% ipython --no-banner

In [1]: import numpy as np

In [2]: import numpy.linalg as la

In [3]: np.set_printoptions(precision=3, suppress=True, linewidth=160, floatmode="fixed")

In [4]: J = np.loadtxt("arr.csv", delimiter=",")

In [5]: J
Out[5]: 
array([[ 0.730, -1.370, -2.110, -2.210, -0.570, -3.200,  0.530,  0.130,  0.100,  0.420,  0.770],
       [-0.490, -0.170, -0.910, -0.510,  0.230,  0.360,  0.250, -0.090,  0.120, -0.140, -0.390],
       [-0.910, -0.680, -2.360, -1.730,  0.560, -0.260,  0.700, -0.130,  0.150,  0.280, -0.860],
       [ 0.180,  0.380,  0.520,  1.300, -0.880,  1.900, -0.420, -0.140,  0.520, -2.240,  0.920]])

In [6]: # rank 3

In [7]: def softmax(z):
   ...:     e = np.exp(z - z.max(axis=-1, keepdims=True))
   ...:     return e / e.sum(axis=-1, keepdims=True)
   ...: 

In [8]: np.round(softmax(10 * J[3]), 3) + 0
Out[8]: array([0.000, 0.000, 0.000, 0.002, 0.000, 0.997, 0.000, 0.000, 0.000, 0.000, 0.000])

In [9]: softmax(J[3])
Out[9]: array([0.057, 0.070, 0.080, 0.175, 0.020, 0.319, 0.031, 0.042, 0.080, 0.005, 0.120])

In [10]: S = J @ J.T / np.sqrt(11)

In [11]: np.round(softmax(S), 3) + 0
Out[11]: 
array([[0.984, 0.001, 0.015, 0.000],
       [0.204, 0.230, 0.464, 0.102],
       [0.319, 0.065, 0.614, 0.003],
       [0.001, 0.016, 0.003, 0.981]])

In [12]: la.matrix_rank(J)
Out[12]: np.int64(3)

In [13]: J.sum(axis=0)
Out[13]: array([-0.490, -1.840, -4.860, -3.150, -0.660, -1.200,  1.060, -0.230,  0.890, -1.680,  0.440])

In [14]: E = np.load("m.npy")

In [15]: E
Out[15]: 
array([[ 2, -2, -1, -1, -1,  3],
       [-2,  2,  1,  1,  1, -3],
       [ 4, -4, -2, -2, -2,  6],
       [-2,  2,  1,  1,  1, -3],
       [ 0,  0,  0,  0,  0,  0],
       [ 0,  0,  0,  0,  0,  0],
       [ 4, -4, -2, -2, -2,  6],
       [ 0,  0,  0,  0,  0,  0],
       [-2,  2,  1,  1,  1, -3],
       [-2,  2,  1,  1,  1, -3]])

In [16]: U, sigma, Vh = la.svd(E)

In [17]: np.argmax(sigma[:-1] / (sigma[1:] + 1e-6)) + 1
Out[17]: np.int64(1)

In [18]: sigma.round(3) + 0
Out[18]: array([16.125,  0.000,  0.000,  0.000,  0.000,  0.000])

In [19]: out = U[:, :1] @ np.diag(sigma[:1]) @ Vh[:1]

In [20]: la.matrix_rank(out)
Out[20]: np.int64(1)

In [21]: la.matrix_rank(E, rtol=0.05)
Out[21]: np.int64(1)

In [22]: np.round(la.norm(E - out) / la.norm(E), 3)
Out[22]: np.float64(0.0)

In [23]: W1 = np.array([[-2, -5, 3, 6],
    ...:     [-5, -7, -7, -7],
    ...:     [-3, 7, 0, 9],
    ...:     [-6, -6, 7, 7],
    ...:     [4, -9, -2, 8],
    ...:     [-2, -8, -6, 6]])

In [24]: coef = np.array([-2, -3, 4, -8])

In [25]: act = np.maximum(E @ W1 + coef, 0)

In [26]: act
Out[26]: 
array([[ 3,  0,  1, 12],
       [ 0,  9,  7,  0],
       [ 8,  0,  0, 32],
       [ 0,  9,  7,  0],
       [ 0,  0,  4,  0],
       [ 0,  0,  4,  0],
       [ 8,  0,  0, 32],
       [ 0,  0,  4,  0],
       [ 0,  9,  7,  0],
       [ 0,  9,  7,  0]])

In [27]: la.matrix_rank(act)
Out[27]: np.int64(3)

In [28]: (act > 0).astype(int)
Out[28]: 
array([[1, 0, 1, 1],
       [0, 1, 1, 0],
       [1, 0, 0, 1],
       [0, 1, 1, 0],
       [0, 0, 1, 0],
       [0, 0, 1, 0],
       [1, 0, 0, 1],
       [0, 0, 1, 0],
       [0, 1, 1, 0],
       [0, 1, 1, 0]])

In [29]: W2 = np.array([[-3, 0], [2, 1], [-2, 0], [-3, 1]])

In [30]: (act @ W2).round(6).argmax(axis=1)
Out[30]: array([1, 1, 1, 1, 1, 1, 1, 1, 1, 1])

In [31]: rank = la.matrix_rank(E)

In [32]: rank
Out[32]: np.int64(1)

In [33]: null = la.svd(E)[2][rank:].T

In [34]: np.allclose(E @ null, 0)
Out[34]: True

In [35]: null.shape
Out[35]: (6, 5)

In [36]: [int(la.matrix_rank(E[:, :j + 1])) for j in range(6)]
Out[36]: [1, 1, 1, 1, 1, 1]

In [37]: null @ null.T
Out[37]: 
array([[ 0.800,  0.200,  0.100,  0.100,  0.100, -0.300],
       [ 0.200,  0.800, -0.100, -0.100, -0.100,  0.300],
       [ 0.100, -0.100,  0.950, -0.050, -0.050,  0.150],
       [ 0.100, -0.100, -0.050,  0.950, -0.050,  0.150],
       [ 0.100, -0.100, -0.050, -0.050,  0.950,  0.150],
       [-0.300,  0.300,  0.150,  0.150,  0.150,  0.550]])

In [38]: rng = np.random.default_rng(505164)

In [39]: data = np.eye(3, dtype=int)[rng.permutation(3)]

In [40]: data
Out[40]: 
array([[0, 0, 1],
       [1, 0, 0],
       [0, 1, 0]])

In [41]: u = np.array([0, 2, 0])

In [42]: out = data + np.outer(u, np.eye(3)[1])

In [43]: la.matrix_rank(la.inv(out) - la.inv(data), tol=1e-8)
Out[43]: np.int64(1)

In [44]: la.matrix_rank(out - data)
Out[44]: np.int64(1)

In [45]: la.matrix_power(data, 100)
Out[45]: 
array([[0, 0, 1],
       [1, 0, 0],
       [0, 1, 0]])

In [46]: la.matrix_power(data, 2)
Out[46]: 
array([[0, 1, 0],
       [0, 0, 1],
       [1, 0, 0]])

In [47]: p = np.eye(3)[1]

In [48]: for _ in range(6):
    ...:     p = p @ data
    ...:     print(p.round(3))
    ...: 
[1.000 0.000 0.000]
[0.000 0.000 1.000]
[0.000 1.000 0.000]
[1.000 0.000 0.000]
[0.000 0.000 1.000]
[0.000 1.000 0.000]

In [49]: softmax(data).sum(axis=1)
Out[49]: array([1.000, 1.000, 1.000])

In [50]: softmax(data[2])
Out[50]: array([0.212, 0.576, 0.212])

In [51]: S = data @ data.T / np.sqrt(3)

In [52]: softmax(S)
Out[52]: 
array([[0.471, 0.264, 0.264],
       [0.264, 0.471, 0.264],
       [0.264, 0.264, 0.471]])

In [53]: softmax(S + np.triu(np.full(S.shape, -np.inf), 1))
Out[53]: 
array([[1.000, 0.000, 0.000],
       [0.360, 0.640, 0.000],
       [0.264, 0.264, 0.471]])

In [54]: O, vecs = la.qr(data[:, :1])[0], la.qr(data[:, 1:])[0]

In [55]: sigma = la.svd(O.T @ vecs, compute_uv=False)

In [56]: np.degrees(np.arccos(sigma.clip(0, 1)))
Out[56]: array([90.000])

In [57]: (sigma > 0.9).sum()
Out[57]: np.int64(0)

In [58]: feats = np.load("run8.npy")

In [59]: feats
Out[59]: 
array([[0, 0, 0, 1, 0, 0, 0, 0, 0, 0],
       [0, 0, 0, 0, 0, 0, 0, 0, 0, 1],
       [0, 0, 0, 0, 0, 0, 1, 0, 0, 0],
       [0, 0, 0, 0, 0, 0, 0, 1, 0, 0],
       [0, 0, 1, 0, 0, 0, 0, 0, 0, 0],
       [0, 0, 0, 0, 1, 0, 0, 0, 0, 0],
       [1, 0, 0, 0, 0, 0, 0, 0, 0, 0],
       [0, 0, 0, 0, 0, 0, 0, 0, 1, 0],
       [0, 1, 0, 0, 0, 0, 0, 0, 0, 0],
       [0, 0, 0, 0, 0, 1, 0, 0, 0, 0]])

In [60]: # keeps lengths

In [61]: la.matrix_power(feats, 2)
Out[61]: 
array([[0, 0, 0, 0, 0, 0, 0, 1, 0, 0],
       [0, 0, 0, 0, 0, 1, 0, 0, 0, 0],
       [1, 0, 0, 0, 0, 0, 0, 0, 0, 0],
       [0, 0, 0, 0, 0, 0, 0, 0, 1, 0],
       [0, 0, 0, 0, 0, 0, 1, 0, 0, 0],
       [0, 0, 1, 0, 0, 0, 0, 0, 0, 0],
       [0, 0, 0, 1, 0, 0, 0, 0, 0, 0],
       [0, 1, 0, 0, 0, 0, 0, 0, 0, 0],
       [0, 0, 0, 0, 0, 0, 0, 0, 0, 1],
       [0, 0, 0, 0, 1, 0, 0, 0, 0, 0]])

In [62]: feats @ np.ones(10)
Out[62]: array([1.000, 1.000, 1.000, 1.000, 1.000, 1.000, 1.000, 1.000, 1.000, 1.000])

In [63]: np.sort(np.abs(la.eigvals(feats)))[::-1]
Out[63]: array([1.000, 1.000, 1.000, 1.000, 1.000, 1.000, 1.000, 1.000, 1.000, 1.000])

In [64]: p = np.eye(10)[5]

In [65]: for _ in range(4):
    ...:     p = p @ feats
    ...:     print(p.round(3))
    ...: 
[0.000 0.000 0.000 0.000 1.000 0.000 0.000 0.000 0.000 0.000]
[0.000 0.000 1.000 0.000 0.000 0.000 0.000 0.000 0.000 0.000]
[0.000 0.000 0.000 0.000 0.000 0.000 1.000 0.000 0.000 0.000]
[1.000 0.000 0.000 0.000 0.000 0.000 0.000 0.000 0.000 0.000]

In [66]: M = np.array([[0, -1, 0, -3, 1],
    ...:     [2, 3, -3, -3, 3],
    ...:     [-2, -2, -2, 3, 3],
    ...:     [-3, -2, 3, 3, -3],
    ...:     [-2, 3, -2, -3, -3],
    ...:     [2, -2, 0, 3, -3],
    ...:     [-3, 3, -1, 0, 3],
    ...:     [-1, -1, -1, 3, 3],
    ...:     [1, 0, 0, -3, -1],
    ...:     [3, 2, 0, -3, -1]])

In [67]: M[-1] = M[0] + -1 * M[1]

In [68]: M
Out[68]: 
array([[ 0, -1,  0, -3,  1],
       [ 2,  3, -3, -3,  3],
       [-2, -2, -2,  3,  3],
       [-3, -2,  3,  3, -3],
       [-2,  3, -2, -3, -3],
       [ 2, -2,  0,  3, -3],
       [-3,  3, -1,  0,  3],
       [-1, -1, -1,  3,  3],
       [ 1,  0,  0, -3, -1],
       [-2, -4,  3,  0, -2]])

In [69]: out = M / la.norm(M, axis=1)
ValueError: operands could not be broadcast together with shapes (10,5) (10,) 


In [70]: out = M / la.norm(M, axis=1, keepdims=True)

In [71]: G = out @ out.T

In [72]: (G - 2 * np.eye(10)).round(6).argmax(axis=1)
Out[72]: array([8, 6, 7, 9, 8, 3, 1, 2, 0, 3])

In [73]: la.norm(out, axis=1)
Out[73]: array([1.000, 1.000, 1.000, 1.000, 1.000, 1.000, 1.000, 1.000, 1.000, 1.000])

In [74]: (np.abs(G) > 0.9).astype(int)
Out[74]: 
array([[1, 0, 0, 0, 0, 0, 0, 0, 0, 0],
       [0, 1, 0, 1, 0, 0, 0, 0, 0, 0],
       [0, 0, 1, 0, 0, 0, 0, 1, 0, 0],
       [0, 1, 0, 1, 0, 0, 0, 0, 0, 0],
       [0, 0, 0, 0, 1, 0, 0, 0, 0, 0],
       [0, 0, 0, 0, 0, 1, 0, 0, 0, 0],
       [0, 0, 0, 0, 0, 0, 1, 0, 0, 0],
       [0, 0, 1, 0, 0, 0, 0, 1, 0, 0],
       [0, 0, 0, 0, 0, 0, 0, 0, 1, 0],
       [0, 0, 0, 0, 0, 0, 0, 0, 0, 1]])

In [75]: M[4] @ M[6]
Out[75]: np.int64(8)

In [76]: la.norm(M, axis=1)
Out[76]: array([3.317, 6.325, 5.477, 6.325, 5.916, 5.099, 5.292, 4.583, 3.317, 5.745])

In [77]: la.norm(M, axis=1).argmax()
Out[77]: np.int64(1)

In [78]: la.norm(M, axis=0)
Out[78]: array([6.325, 7.550, 6.083, 8.485, 8.307])

In [79]: la.norm(M, axis=2)
AxisError: axis 2 is out of bounds for array of dimension 2


In [80]: round(la.norm(M[4] - M[6]), 3)
Out[80]: np.float64(6.856)

In [81]: Xc = M - M.mean(axis=0)

In [82]: vecs = la.svd(Xc)[2][:4]

In [83]: out = Xc - Xc @ vecs.T @ vecs

In [84]: out.std(axis=0)
Out[84]: array([0.247, 0.376, 0.562, 0.133, 0.146])

In [85]: proj = M @ la.solve(M.T @ M, M.T)

In [86]: np.allclose(proj @ proj, proj)
Out[86]: True

In [87]: la.matrix_rank(np.eye(10) - proj)
Out[87]: np.int64(5)

In [88]: W2 = M[[9, 5]].astype(float)

In [89]: for _ in range(3):
    ...:     idx = la.norm(M[:, None] - W2, axis=-1).argmin(axis=1)
    ...:     W2 = np.array([M[idx == j].mean(axis=0) for j in range(2)])
    ...: 

In [90]: idx
Out[90]: array([0, 1, 1, 0, 0, 0, 1, 1, 0, 0])

In [91]: W2
Out[91]: 
array([[-0.667, -1.000,  0.667, -0.500, -1.833],
       [-1.000,  0.750, -1.750,  0.750,  3.000]])

In [92]: W2[1] - W2[0]
Out[92]: array([-0.333,  1.750, -2.417,  1.250,  4.833])

In [93]: K = np.load("test18.npy")

In [94]: K
Out[94]: 
array([[ 0, -2,  1],
       [-3, -5, -3],
       [ 5,  5,  2]])

In [95]: O, vecs = la.qr(K[:, :1])[0], la.qr(K[:, 1:])[0]

In [96]: sigma = la.svd(O.T @ vecs, compute_uv=False)

In [97]: sigma
Out[97]: array([0.948])

In [98]: np.degrees(np.arccos(sigma.clip(0, 1)))
Out[98]: array([18.585])

In [99]: round(la.norm(O @ O.T - vecs @ vecs.T, 2), 3)
Out[99]: np.float64(1.0)

In [100]: np.round(la.det(K.T), 3)
Out[100]: np.float64(28.0)

In [101]: np.round(la.eigvals(K).sum().real, 3)
Out[101]: np.float64(-3.0)

In [102]: np.poly(K)
Out[102]: array([  1.000,   3.000,  -6.000, -28.000])

In [103]: np.einsum("ij,ji->", K, K)
Out[103]: np.int64(21)

In [104]: u, g = K[1], K[0]

In [105]: u @ u
Out[105]: np.int64(43)

In [106]: u @ g
Out[106]: np.int64(7)

In [107]: p = (u @ g) / (u @ u) * u

In [108]: la.matrix_rank(np.outer(u, g))
Out[108]: np.int64(1)

In [109]: g - p
Out[109]: array([ 0.488, -1.186,  1.488])

In [110]: np.outer(u, g)
Out[110]: 
array([[ 0,  6, -3],
       [ 0, 10, -5],
       [ 0,  6, -3]])

In [111]: x = np.array([3, 3, 3])

In [112]: K @ np.eye(3)[1]
Out[112]: array([-2.000, -5.000,  5.000])

In [113]: K @ x
Out[113]: array([ -3, -33,  36])

In [114]: (K @ x).argmax()
Out[114]: np.int64(2)

In [115]: K * x
Out[115]: 
array([[  0,  -6,   3],
       [ -9, -15,  -9],
       [ 15,  15,   6]])

In [116]: K @ (2 * x)
Out[116]: array([ -6, -66,  72])

In [117]: (K * x).sum(axis=1)
Out[117]: array([ -3, -33,  36])

In [118]: la.norm(K @ x) <= la.norm(K, 2) * la.norm(x) + 1e-9
Out[118]: np.True_

In [119]: out = np.array([[1, 1], [1, -1]])

In [120]: arr = np.kron(out, np.kron(out, out))[rng.permutation(8)][:3]

In [121]: arr
Out[121]: 
array([[ 1, -1, -1,  1,  1, -1, -1,  1],
       [ 1,  1, -1, -1,  1,  1, -1, -1],
       [ 1,  1, -1, -1, -1, -1,  1,  1]])

In [122]: W1 = np.array([[3, 0, 2, 0, 3],
     ...:     [3, 2, 3, 2, 0],
     ...:     [3, 1, 3, 1, 2],
     ...:     [1, 0, 1, 3, 0],
     ...:     [1, 3, 3, 1, 2],
     ...:     [2, 2, 3, 1, 1],
     ...:     [0, 0, 3, 2, 3],
     ...:     [0, 1, 2, 2, 0]])

In [123]: coef = np.array([4, 0, 0, 0, 0])

In [124]: act = np.maximum(arr @ W1 + coef, 0)

In [125]: (act > 0).astype(int)
Out[125]: 
array([[1, 0, 0, 0, 0],
       [1, 1, 1, 0, 1],
       [1, 0, 0, 0, 1]])

In [126]: act
Out[126]: 
array([[1, 0, 0, 0, 0],
       [9, 5, 2, 0, 1],
       [3, 0, 0, 0, 1]])

In [127]: W2 = np.array([[-3, -6, -9], [-8, 8, -6], [0, 1, 7], [-4, 6, -9], [1, 0, -8]])

In [128]: W1 @ W2
Out[128]: 
array([[ -6, -16, -37],
       [-33,  13, -36],
       [-19,  -1, -37],
       [-15,  13, -29],
       [-29,  27, -31],
       [-25,  13, -26],
       [ -5,  15, -21],
       [-16,  22, -10]])

In [129]: (act @ W2).round(6).argmax(axis=1)
Out[129]: array([0, 1, 0])

In [130]: act @ W2
Out[130]: 
array([[  -3,   -6,   -9],
       [ -66,  -12, -105],
       [  -8,  -18,  -35]])
